% ipython --no-banner

In [1]: import numpy as np

In [2]: import numpy.linalg as la

In [3]: np.set_printoptions(suppress=True, linewidth=140)

In [4]: data = np.load("w.npy")

In [5]: print(data)
[[ 0.6169  0.9468  0.9579]
 [ 0.5784  0.9289  0.9425]
 [-0.1781 -0.4219 -0.4462]
 [-0.493  -0.8741 -0.8937]
 [-0.3452 -0.7163 -0.7443]
 [-0.493  -0.8741 -0.8937]
 [ 0.7163  0.978   0.9837]
 [ 0.6527  0.9603  0.9693]
 [-0.3969 -0.7818 -0.8076]
 [-0.6169 -0.9468 -0.9579]
 [ 0.1194  0.2913  0.3095]
 [ 0.7443  0.9837  0.9881]
 [ 0.1194  0.2913  0.3095]
 [ 0.      0.      0.    ]
 [-0.2913 -0.6351 -0.664 ]
 [ 0.7699  0.9879  0.9914]
 [ 0.2913  0.6351  0.664 ]
 [-0.3452 -0.7163 -0.7443]
 [-0.4462 -0.8337 -0.8565]
 [ 0.      0.      0.    ]
 [ 0.2355  0.537   0.5649]
 [-0.6527 -0.9603 -0.9693]
 [-0.537  -0.9051 -0.9217]
 [-0.493  -0.8741 -0.8937]
 [ 0.2913  0.6351  0.664 ]
 [-0.2355 -0.537  -0.5649]
 [ 0.2913  0.6351  0.664 ]]

In [6]: Uu, s, Vt = la.svd(data)

In [7]: s.round(4)
Out[7]: array([6.0837, 0.402 , 0.0113])

In [8]: A2 = Uu[:, :2] @ np.diag(s[:2]) @ Vt[:2]

In [9]: np.round(np.abs(data - A2).max(), 4)
Out[9]: np.float64(0.0034)

In [10]: round(float(la.norm(data - A2, 2)), 4), round(float(s[2]), 4)
Out[10]: (0.0113, 0.0113)

In [11]: round(la.norm(data - A2) / la.norm(data), 4)
Out[11]: np.float64(0.0019)

In [12]: la.matrix_rank(data, rtol=0.05)
Out[12]: np.int64(2)

In [13]: print(la.matrix_rank(A2))
2

In [14]: hat = data @ la.solve(data.T @ data, data.T)

In [15]: np.allclose(hat @ hat, hat)
Out[15]: True

In [16]: W = np.array([[-2, 1, 2, 2, 3], [-1, 2, -2, -2, 0], [-1, 2, 0, -3, -3]])

In [17]: c = np.array([0, 0, 0, 1, 1])

In [18]: hid = np.maximum(data @ W + c, 0)

In [19]: la.matrix_rank(hid)
Out[19]: np.int64(5)

In [20]: C = np.array([[0, 5], [-3, 1], [-5, -2], [-3, -5], [0, -1]])

In [21]: W @ C
Out[21]: 
array([[-19, -26],
       [ 10,  11],
       [  3,  15]])

In [22]: (hid @ C).round(6).argmax(axis=1)
Out[22]: array([1, 1, 1, 1, 1, 1, 1, 1, 1, 1, 1, 1, 1, 0, 1, 1, 1, 1, 1, 0, 1, 1, 1, 1, 1, 1, 1])

In [23]: u = np.array([2, 1])

In [24]: np.round(np.cross(data[18, :3], data[0, :3]), 4)
Out[24]: array([ 0.0123, -0.101 ,  0.0918])

In [25]: A2 = np.array([[2], [-1], [-2], [2]])

In [26]: C = np.array([[0, 1, 0, 2]])

In [27]: rng = np.random.default_rng(637068)

In [28]: K = A2 @ C + 0.3 * rng.normal(size=(4, 4))

In [29]: print(K.round(4))
[[-0.4921  1.7983  0.1258  4.7148]
 [-0.1723 -1.1515  0.5735 -1.6173]
 [ 0.5847 -2.3743  0.0816 -4.0641]
 [-0.4352  2.0923 -0.1662  3.9523]]

In [30]: np.round(np.abs(la.svd(K)[2][-1]), 4)
Out[30]: array([0.708 , 0.2919, 0.6409, 0.0536])

In [31]: [round(float(x), 4) for x in la.svd(K, compute_uv=False)[:3]]
Out[31]: [8.4736, 0.8598, 0.4456]

In [32]: la.matrix_rank(K, rtol=0.1)
Out[32]: np.int64(2)

In [33]: round(float(la.norm(K, 2) / la.norm(K)), 4)
Out[33]: 0.9935

In [34]: hat = np.triu(np.array([[0, 2, 1, 0], [0, 0, -1, -2], [0, -1, 2, -1], [2, 0, -2, 2]]), 1) + np.eye(4)

In [35]: A2 = hat @ K @ la.inv(hat)

In [36]: la.matrix_rank(A2)
Out[36]: np.int64(4)

In [37]: np.round(np.poly(A2), 4)
Out[37]: array([ 1.    , -2.3903,  0.6173,  0.4928,  0.0616])

In [38]: arr = np.load("dump.npy")

In [39]: arr
Out[39]: 
array([[3., 1.],
       [1., 3.]])

In [40]: low = la.cholesky(arr)

In [41]: np.round(np.prod(np.diag(low)) ** 2, 4), round(float(la.det(arr)), 4)
Out[41]: (np.float64(8.0), 8.0)

In [42]: np.round(arr / np.sqrt(np.outer(np.diag(arr), np.diag(arr))), 4)
Out[42]: 
array([[1.    , 0.3333],
       [0.3333, 1.    ]])

In [43]: print(np.round(low @ low.T, 4))
[[3. 1.]
 [1. 3.]]

In [44]: low.round(4)
Out[44]: 
array([[1.7321, 0.    ],
       [0.5774, 1.633 ]])

In [45]: w, evecs = la.eigh(arr)

In [46]: x = np.array([2, 1])

In [47]: (np.sign(evecs[:, -1].round(6)) == np.sign(evecs[0, -1].round(6))).astype(int)
Out[47]: array([1, 1])

In [48]: print(np.round(evecs * np.abs(w) @ evecs.T, 4))
[[3. 1.]
 [1. 3.]]

In [49]: mat = np.loadtxt("arr.csv", delimiter=",")

In [50]: mat.round(4)
Out[50]: 
array([[ 0.4737, -0.1579, -0.4737],
       [-0.1579,  0.0526,  0.1579],
       [-0.4737,  0.1579,  0.4737]])

In [51]: print(np.round(np.abs(la.eigvals(mat)).max(), 4))
1.0

In [52]: np.round(mat @ mat, 4)
Out[52]: 
array([[ 0.4737, -0.1579, -0.4737],
       [-0.1579,  0.0526,  0.1579],
       [-0.4737,  0.1579,  0.4737]])

In [53]: (mat - mat.T) / 2
Out[53]: 
array([[0., 0., 0.],
       [0., 0., 0.],
       [0., 0., 0.]])

In [54]: print(np.trace(mat))
1.0

In [55]: np.round((mat + mat.T) / 2, 4)
Out[55]: 
array([[ 0.4737, -0.1579, -0.4737],
       [-0.1579,  0.0526,  0.1579],
       [-0.4737,  0.1579,  0.4737]])

In [56]: rank = la.matrix_rank(mat)

In [57]: rank
Out[57]: np.int64(1)

In [58]: ns = la.svd(mat)[2][rank:].T

In [59]: la.matrix_rank(mat.T @ mat), la.matrix_rank(mat @ mat.T)
Out[59]: (np.int64(1), np.int64(1))

In [60]: np.allclose(mat @ ns, 0)
Out[60]: True

In [61]: ns.shape
Out[61]: (3, 2)

In [62]: w, evecs = la.eigh(mat)

In [63]: x = np.array([4, 3, 0])

In [64]: np.round(la.eigvalsh(mat[1:, 1:]), 4) + 0
Out[64]: array([0.    , 0.5263])

In [65]: print(np.round(evecs * np.maximum(w, 0) @ evecs.T, 4))
[[ 0.4737 -0.1579 -0.4737]
 [-0.1579  0.0526  0.1579]
 [-0.4737  0.1579  0.4737]]

In [66]: round(x @ mat @ x / (x @ x), 4), round(w[0], 4), round(float(w[-1]), 4)
Out[66]: (np.float64(0.1705), np.float64(-0.0), 1.0)

In [67]: hat = np.triu(np.array([[-2, -5, 0], [-9, -8, -6], [-5, -6, -8]]), 1) + np.eye(3)

In [68]: A2 = hat @ mat @ la.inv(hat)

In [69]: np.trace(A2), np.trace(mat)
Out[69]: (np.float64(1.0), np.float64(1.0))

In [70]: A2.round(4)
Out[70]: 
array([[  1.2632,   5.8947,  34.1053],
       [  2.6842,  12.5263,  72.4737],
       [ -0.4737,  -2.2105, -12.7895]])

In [71]: la.matrix_rank(A2)
Out[71]: np.int64(1)

In [72]: F = np.cumsum(np.array([[1, 0, 0],
    ...:     [0, 1, 1],
    ...:     [2, 0, 0],
    ...:     [0, 2, 2],
    ...:     [1, 2, 2],
    ...:     [1, 2, 1],
    ...:     [0, 0, 1],
    ...:     [2, 2, 1],
    ...:     [1, 1, 0],
    ...:     [1, 1, 0],
    ...:     [1, 1, 1],
    ...:     [2, 2, 2],
    ...:     [2, 2, 2],
    ...:     [2, 1, 2],
    ...:     [0, 1, 0]]), axis=0)

In [73]: F
Out[73]: 
array([[ 1,  0,  0],
       [ 1,  1,  1],
       [ 3,  1,  1],
       [ 3,  3,  3],
       [ 4,  5,  5],
       [ 5,  7,  6],
       [ 5,  7,  7],
       [ 7,  9,  8],
       [ 8, 10,  8],
       [ 9, 11,  8],
       [10, 12,  9],
       [12, 14, 11],
       [14, 16, 13],
       [16, 17, 15],
       [16, 18, 15]])

In [74]: Uu, s, Vt = la.svd(F)

In [75]: np.argmax(s[:-1] / (s[1:] + 1e-6)) + 1
Out[75]: np.int64(1)

In [76]: A2 = Uu[:, :1] @ np.diag(s[:1]) @ Vt[:1]

In [77]: print(np.round(la.norm(F - A2, 2), 4), np.round(s[1], 4))
2.9238 2.9238

In [78]: print(np.round(np.abs(F - A2).max(), 4))
1.4308

In [79]: print(np.round(la.norm(F - A2) / la.norm(F), 4))
0.0547

In [80]: print(la.matrix_rank(A2))
1

In [81]: print(la.matrix_rank(F, rtol=0.05))
1

In [82]: C = F[[3, 7]].astype(float)

In [83]: for _ in range(4):
    ...:     labels = la.norm(F[:, None] - C, axis=-1).argmin(axis=1)
    ...:     C = np.array([F[labels == j].mean(axis=0) for j in range(2)])
    ...: 

In [84]: labels
Out[84]: array([0, 0, 0, 0, 0, 0, 0, 1, 1, 1, 1, 1, 1, 1, 1])

In [85]: C.round(4)
Out[85]: 
array([[ 3.1429,  3.4286,  3.2857],
       [11.5   , 13.375 , 10.875 ]])

In [86]: np.round(C[1] - C[0], 4)
Out[86]: array([8.3571, 9.9464, 7.5893])
